% ipython --no-banner

In [1]: import numpy as np

In [2]: np.set_printoptions(precision=1, suppress=True, linewidth=160)

In [3]: data = np.loadtxt("out11.csv", delimiter=",")

In [4]: print(data)
[[0.7 0.  0.  0.3 0.  0.  0. ]
 [0.  1.  0.  0.  0.  0.  0. ]
 [0.  0.  0.5 0.5 0.  0.  0. ]
 [0.  0.  0.5 0.5 0.  0.  0. ]
 [0.2 0.  0.  0.2 0.4 0.2 0. ]
 [0.  0.  0.  0.3 0.  0.3 0.3]
 [0.2 0.2 0.  0.  0.  0.  0.5]]

In [5]: print(np.linalg.cond(data) > 100)
True

In [6]: print(round(float(np.linalg.norm(data, 2) / np.linalg.norm(data)), 1))
0.6

In [7]: print(np.linalg.matrix_rank(data, rtol=0.1))
6

In [8]: print([round(float(x), 1) for x in np.linalg.svd(data, compute_uv=False)[:3]])
[1.1, 1.0, 0.8]

In [9]: print(np.argsort(-np.linalg.norm(data, axis=0).round(6), kind="stable")[:3])
[1 3 0]

In [10]: u = np.array([2, 1, 0, 0, 2])

In [11]: rng = np.random.default_rng(51)

In [12]: M = np.outer(rng.normal(size=27), u) + 0.1 * rng.normal(size=(27, 5))

In [13]: print(M.round(1) + 0)
[[-1.2 -0.5  0.2 -0.1 -1.2]
 [-1.2 -0.6 -0.1 -0.1 -1.2]
 [ 0.2 -0.1  0.1  0.1  0.4]
 [ 2.3  1.2  0.   0.2  2.4]
 [-0.7 -0.3  0.1  0.1 -0.8]
 [-2.  -1.2  0.   0.1 -2.2]
 [-1.5 -1.   0.  -0.1 -1.8]
 [ 3.5  1.7  0.1 -0.1  3.4]
 [-0.7 -0.4  0.3  0.2 -0.7]
 [-2.5 -0.9  0.  -0.2 -2.3]
 [-0.8 -0.2  0.  -0.1 -0.7]
 [ 0.4  0.5  0.   0.1  0.7]
 [ 0.5  0.2 -0.1  0.   0.5]
 [ 3.7  1.9  0.  -0.1  3.6]
 [-0.4 -0.1  0.1  0.1 -0.4]
 [-3.  -1.5  0.2 -0.1 -3. ]
 [ 3.1  1.5  0.3  0.2  2.8]
 [ 0.6  0.4  0.1 -0.1  0.6]
 [ 0.6  0.2  0.1 -0.1  0.6]
 [-1.5 -0.6  0.1  0.  -1.5]
 [-2.1 -1.   0.   0.  -2. ]
 [ 3.1  1.6  0.2 -0.1  3.2]
 [-3.  -1.6 -0.2 -0.1 -3.3]
 [-1.2 -0.6  0.1  0.2 -1.2]
 [-2.3 -1.1 -0.1 -0.2 -2.4]
 [ 2.9  1.4  0.  -0.1  2.9]
 [ 0.6  0.3 -0.1 -0.1  0.6]]

In [14]: B = np.c_[M[:, :4] @ np.array([[-1, -2, 0, 2], [3, 1, 2, 1], [-3, 3, -1, 3], [1, -2, 0, 1]]), np.array([1, 3, 3, 0, 0, 3, 0, 2, 1, 0, 0, 0, 0, 3, 2, 1, 2, 3, 0, 2, 1, 1, 1, 0, 0, 0, 1])]

In [15]: print(B.round(1) + 0)
[[-1.   2.7 -1.2 -2.5  1. ]
 [-0.3  1.6 -1.1 -3.4  3. ]
 [-0.6 -0.5 -0.2  0.7  3. ]
 [ 1.7 -3.7  2.5  5.8  0. ]
 [-0.3  1.2 -0.7 -1.5  0. ]
 [-1.5  2.8 -2.4 -4.9  3. ]
 [-1.3  2.2 -1.9 -4.1  0. ]
 [ 1.1 -4.8  3.2  8.8  2. ]
 [-1.1  1.5 -1.  -0.8  1. ]
 [-0.6  4.4 -1.9 -5.9  0. ]
 [ 0.   1.8 -0.4 -1.7  0. ]
 [ 1.1 -0.4  1.   1.3  0. ]
 [ 0.3 -1.1  0.5  1.1  0. ]
 [ 1.9 -5.3  3.8  9.2  3. ]
 [-0.2  1.  -0.4 -0.5  2. ]
 [-2.1  5.2 -3.2 -7.2  1. ]
 [ 0.8 -4.2  2.7  8.6  2. ]
 [ 0.  -0.2  0.6  1.8  3. ]
 [-0.3 -0.7  0.3  1.7  0. ]
 [-0.6  2.5 -1.3 -3.4  2. ]
 [-1.   3.2 -2.  -5.1  1. ]
 [ 1.  -4.   3.   8.3  1. ]
 [-1.5  4.2 -3.1 -8.2  1. ]
 [-0.7  1.7 -1.3 -2.7  0. ]
 [-1.   3.6 -2.1 -6.   0. ]
 [ 1.3 -4.2  2.9  7.2  0. ]
 [ 0.6 -1.1  0.7  1.   1. ]]

In [16]: print(np.round(np.linalg.lstsq(M, B[:, 0])[0], 1) + 0)
[-1.  3. -3.  1.  0.]

In [17]: print(np.round(np.linalg.norm(B - M @ np.linalg.lstsq(M, B)[0], axis=0), 1) + 0)
[0.  0.  0.  0.  7.2]

In [18]: gram = np.cov(M, rowvar=False)

In [19]: print(round(np.corrcoef(M[:, 4], M[:, 1])[0, 1], 1))
1.0

In [20]: print(np.round(np.polyfit(M[:, 4], M[:, 1], 1), 1) + 0)
[0.5 0. ]

In [21]: print(np.round(np.median(M, axis=0), 1) + 0)
[-0.7 -0.2  0.  -0.1 -0.7]

In [22]: print(gram.round(1) + 0)
[[4.2 2.1 0.  0.  4.2]
 [2.1 1.  0.  0.  2.1]
 [0.  0.  0.  0.  0. ]
 [0.  0.  0.  0.  0. ]
 [4.2 2.1 0.  0.  4.2]]

In [23]: P = M @ np.linalg.solve(M.T @ M, M.T)

In [24]: print(np.round(np.diag(P), 1) + 0)
[0.2 0.  0.4 0.2 0.1 0.2 0.1 0.2 0.3 0.3 0.2 0.4 0.  0.2 0.1 0.3 0.5 0.1 0.1 0.1 0.1 0.2 0.3 0.2 0.1 0.1 0.1]

In [25]: print(P @ M[:, 1])
[-0.5 -0.6 -0.1  1.2 -0.3 -1.2 -1.   1.7 -0.4 -0.9 -0.2  0.5  0.2  1.9 -0.1 -1.5  1.5  0.4  0.2 -0.6 -1.   1.6 -1.6 -0.6 -1.1  1.4  0.3]

In [26]: print(round(np.trace(P), 1))
5.0

In [27]: Q, r_ = np.linalg.qr(M)

In [28]: print(r_.round(1) + 0)
[[10.4  5.2  0.1  0.1 10.4]
 [ 0.   0.6  0.1 -0.1  0.4]
 [ 0.   0.  -0.6 -0.2  0. ]
 [ 0.   0.   0.  -0.5 -0.1]
 [ 0.   0.   0.   0.   0.5]]

In [29]: print(Q.round(1) + 0)
[[-0.1  0.2 -0.3  0.2 -0.1]
 [-0.1  0.   0.2  0.  -0.1]
 [ 0.  -0.3 -0.1  0.   0.5]
 [ 0.2  0.1  0.1 -0.3  0. ]
 [-0.1  0.1 -0.1 -0.1 -0.2]
 [-0.2 -0.3 -0.1 -0.1 -0.2]
 [-0.1 -0.3  0.   0.1 -0.1]
 [ 0.3 -0.1 -0.1  0.3  0. ]
 [-0.1  0.  -0.5 -0.2  0.1]
 [-0.2  0.4  0.   0.2 -0.1]
 [-0.1  0.3  0.   0.2  0. ]
 [ 0.   0.5  0.  -0.2  0.3]
 [ 0.1 -0.1  0.1 -0.1 -0.1]
 [ 0.4  0.1  0.   0.2 -0.2]
 [ 0.   0.2 -0.2 -0.2 -0.1]
 [-0.3  0.  -0.3  0.2  0.2]
 [ 0.3  0.  -0.4 -0.2 -0.4]
 [ 0.1  0.1 -0.2  0.3  0. ]
 [ 0.1 -0.1 -0.2  0.2  0.1]
 [-0.1  0.2 -0.1  0.  -0.1]
 [-0.2  0.  -0.1  0.   0.2]
 [ 0.3  0.1 -0.2  0.3  0.1]
 [-0.3 -0.2  0.2  0.1 -0.3]
 [-0.1  0.  -0.1 -0.4  0. ]
 [-0.2  0.1  0.1  0.2 -0.2]
 [ 0.3  0.   0.   0.2  0. ]
 [ 0.1  0.   0.2  0.1  0.1]]

In [30]: print(np.trace(Q @ Q.T))
5.0

In [31]: print(np.round(Q.T @ Q, 1) + 0)
[[1. 0. 0. 0. 0.]
 [0. 1. 0. 0. 0.]
 [0. 0. 1. 0. 0.]
 [0. 0. 0. 1. 0.]
 [0. 0. 0. 0. 1.]]
